$ python3 -q
>>> import numpy as np
>>> np.set_printoptions(suppress=True, linewidth=160)
>>> def rnd(a):
...     return np.round(a, 3) + 0
... 
>>> data = np.loadtxt("case12.csv", delimiter=",")
>>> print(data)
[[ -2.936   7.709  -1.836]
 [  6.215   4.422  -1.327]
 [ -3.315  15.186   4.022]
 [ -8.29    2.316   6.593]
 [ -2.573   1.225  -1.139]
 [  9.761  23.156  -2.85 ]
 [ -9.698  11.072  -1.431]
 [ -9.473  -0.138  -0.881]
 [  5.381   0.591  -0.897]
 [ -4.84    3.31    4.564]
 [-12.558  -5.245   0.087]
 [ 10.149  -9.502   1.686]
 [ -8.08  -10.471  -1.413]
 [  6.26    2.478  -3.94 ]
 [  1.97   -6.7     9.637]
 [ -9.799   7.751   3.317]
 [ -6.746  18.195  -0.847]
 [ -1.996   7.045   2.981]
 [  0.292   1.853   6.335]
 [  7.506 -12.138  -3.717]
 [ -7.499   0.521   2.727]
 [  1.663   4.202  -4.281]]
>>> Uu, sig = np.linalg.svd(data)
Traceback (most recent call last):
  File "<python-input-5>", line 1, in <module>
    Uu, sig = np.linalg.svd(data)
    ^^^^^^^
ValueError: too many values to unpack (expected 2)
>>> Uu, sig, Vh = np.linalg.svd(data, full_matrices=False)
>>> print(rnd(Uu.T @ data @ Vh.T))
[[43.878  0.     0.   ]
 [ 0.    32.859  0.   ]
 [ 0.     0.    16.636]]
>>> print(np.allclose(Uu * sig @ Vh, data))
True
>>> print(rnd(sig / sig[0]))
[1.    0.749 0.379]
>>> print(rnd(sig))
[43.878 32.859 16.636]
>>> print(np.abs(Uu[:, 0]).round(6).argmax())
5
>>> print(rnd(Uu.T @ Uu))
[[1. 0. 0.]
 [0. 1. 0.]
 [0. 0. 1.]]
>>> print(rnd(Vh @ Vh.T))
[[1. 0. 0.]
 [0. 1. 0.]
 [0. 0. 1.]]
>>> print(rnd(np.sqrt((sig ** 2).sum())), rnd(np.linalg.norm(data)))
57.287 57.287
>>> E = np.load("dump.npy")
>>> print(E)
[[  0   0   0   6   8 -10]
 [  0   0   0   0 -12 -12]
 [  0   0   0  10  10   8]
 [  3   4  -5   9  12 -15]
 [  0  -6  -6   0 -18 -18]
 [  5   5   4  15  15  12]]
>>> A2 = np.linalg.invert(E)
Traceback (most recent call last):
  File "<python-input-17>", line 1, in <module>
    A2 = np.linalg.invert(E)
         ^^^^^^^^^^^^^^^^
AttributeError: module 'numpy.linalg' has no attribute 'invert'
>>> A2 = np.linalg.inv(E)
>>> print(rnd(E @ A2))
[[1. 0. 0. 0. 0. 0.]
 [0. 1. 0. 0. 0. 0.]
 [0. 0. 1. 0. 0. 0.]
 [0. 0. 0. 1. 0. 0.]
 [0. 0. 0. 0. 1. 0.]
 [0. 0. 0. 0. 0. 1.]]
>>> print(rnd(np.linalg.slogdet(E)[0]))
-1.0
